$ python3 -q
>>> import numpy as np
>>> np.set_printoptions(precision=2, suppress=True, linewidth=100, sign=" ")
>>> A = np.array([[170, -2, -41], [-2, 134, 115], [-41, 115, 133]])
>>> print(A)
[[170  -2 -41]
 [ -2 134 115]
 [-41 115 133]]
>>> Lm = np.linalg.cholesky(A)
>>> print(np.round(np.prod(np.diag(Lm)) ** 2, 2), round(np.linalg.det(A), 2))
574564.0 574564.0
>>> print(np.diag(Lm) ** 2)
[ 170.    133.98   25.23]
>>> vals, V = np.linalg.eigh(A)
>>> vec = np.array([3, 1, 1])
>>> print(np.abs(A).sum(axis=1).max(), round(np.abs(vals).max(), 2))
289 259.2
>>> M2 = np.array([[2, 2, 2], [2, 2, 1], [1, 0, 1]])
>>> print(np.einsum("ik,kj->ji", A, M2))
[[ 295  379  281]
 [ 336  264  148]
 [ 297  245  166]]
>>> print(np.linalg.matrix_rank(np.vstack([A, M2.T])))
3
>>> print(np.einsum("ik,kj->ij", A, M2))
[[ 295  336  297]
 [ 379  264  245]
 [ 281  148  166]]
>>> print(np.vstack([A, M2.T]).shape)
(6, 3)
>>> print(np.einsum("ij,ij->i", A, A))
[ 30585  31185  32595]
>>> print(M2.T @ A.T)
[[ 295  379  281]
 [ 336  264  148]
 [ 297  245  166]]
>>> print(np.linalg.matrix_rank(A @ M2))
3
>>> vals, V = np.linalg.eigh(A)
>>> print((vals > 1e-8).sum(), (vals < -1e-8).sum())
3 0
>>> print(np.round(V.T @ V, 2) + 0)
[[ 1.  0.  0.]
 [ 0.  1.  0.]
 [ 0.  0.  1.]]
>>> print(np.linalg.eigvalsh(A @ A))
[   182.01  26995.8   67187.19]
>>> print(np.round(V.T @ A @ V, 2) + 0)
[[  13.49    0.      0.  ]
 [   0.    164.3     0.  ]
 [   0.      0.    259.2 ]]
>>> print(np.unique(vals.round(6) + 0, return_counts=True)[1])
[ 1  1  1]
>>> print(np.linalg.eigvalsh(A + 4 * np.eye(3)))
[  17.49  168.3   263.2 ]
>>> print(vals.sum(), np.trace(A))
437.0 437
>>> print(V @ np.diag(vals) @ V.T)
[[170.  -2. -41.]
 [ -2. 134. 115.]
 [-41. 115. 133.]]
>>> print(np.abs(V[:, -1]))
[ 0.33  0.64  0.69]
>>> feats = np.array([[0.1, -0.5, 0.3],
...     [0.6, 0.4, 0.3],
...     [-0.4, 0.5, 1.0],
...     [-0.4, 0.4, 1.2],
...     [-1.4, 0.0, -0.8],
...     [1.3, 0.4, -0.4],
...     [0.3, -0.1, -0.7],
...     [1.1, 0.2, 0.9],
...     [-2.7, -1.8, -1.2],
...     [0.0, -0.2, 0.2],
...     [0.5, -0.9, -0.5],
...     [-0.5, -0.3, 0.9],
...     [0.7, -0.1, 2.1],
...     [1.5, -1.3, -0.8]])
>>> feats[8] *= 3
>>> print(feats)
[[ 0.1 -0.5  0.3]
 [ 0.6  0.4  0.3]
 [-0.4  0.5  1. ]
 [-0.4  0.4  1.2]
 [-1.4  0.  -0.8]
 [ 1.3  0.4 -0.4]
 [ 0.3 -0.1 -0.7]
 [ 1.1  0.2  0.9]
 [-8.1 -5.4 -3.6]
 [ 0.  -0.2  0.2]
 [ 0.5 -0.9 -0.5]
 [-0.5 -0.3  0.9]
 [ 0.7 -0.1  2.1]
 [ 1.5 -1.3 -0.8]]
>>> Xs = (feats - feats.mean(axis=0)) / feats.std(axis=0)
>>> print(np.argwhere(np.abs(Xs) > 2))
[[ 8  0]
 [ 8  1]
 [ 8  2]]
>>> print(Xs.std(axis=0))
[ 1.  1.  1.]
>>> coef = np.linalg.lstsq(np.delete(Xs, 2, axis=1), Xs[:, 2])[0]
>>> print(round(1 - np.var(Xs[:, 2] - np.delete(Xs, 2, axis=1) @ coef), 2))
0.66
>>> print(coef)
[ 0.05  0.77]
>>> proj = feats @ np.linalg.solve(feats.T @ feats, feats.T)
>>> print(np.round(np.linalg.eigvalsh(proj), 2) + 0)
[ 0.  0.  0.  0.  0.  0.  0.  0.  0.  0.  0.  1.  1.  1.]
>>> vec = np.array([-2, 3, 3])
>>> y = feats @ vec
>>> coef, lr = np.zeros(3), 1 / np.linalg.norm(feats, 2) ** 2
>>> for i in range(5):
...     coef -= lr * feats.T @ (feats @ coef - y)
...     if i % 1 == 0: print(i, round(np.linalg.norm(feats @ coef - y), 2))
... 
0 13.29
1 12.08
2 10.98
3 9.98
4 9.08
>>> print(coef)
[-0.21  1.25  1.55]
>>> print(np.round(np.linalg.cond(feats), 2))
4.68
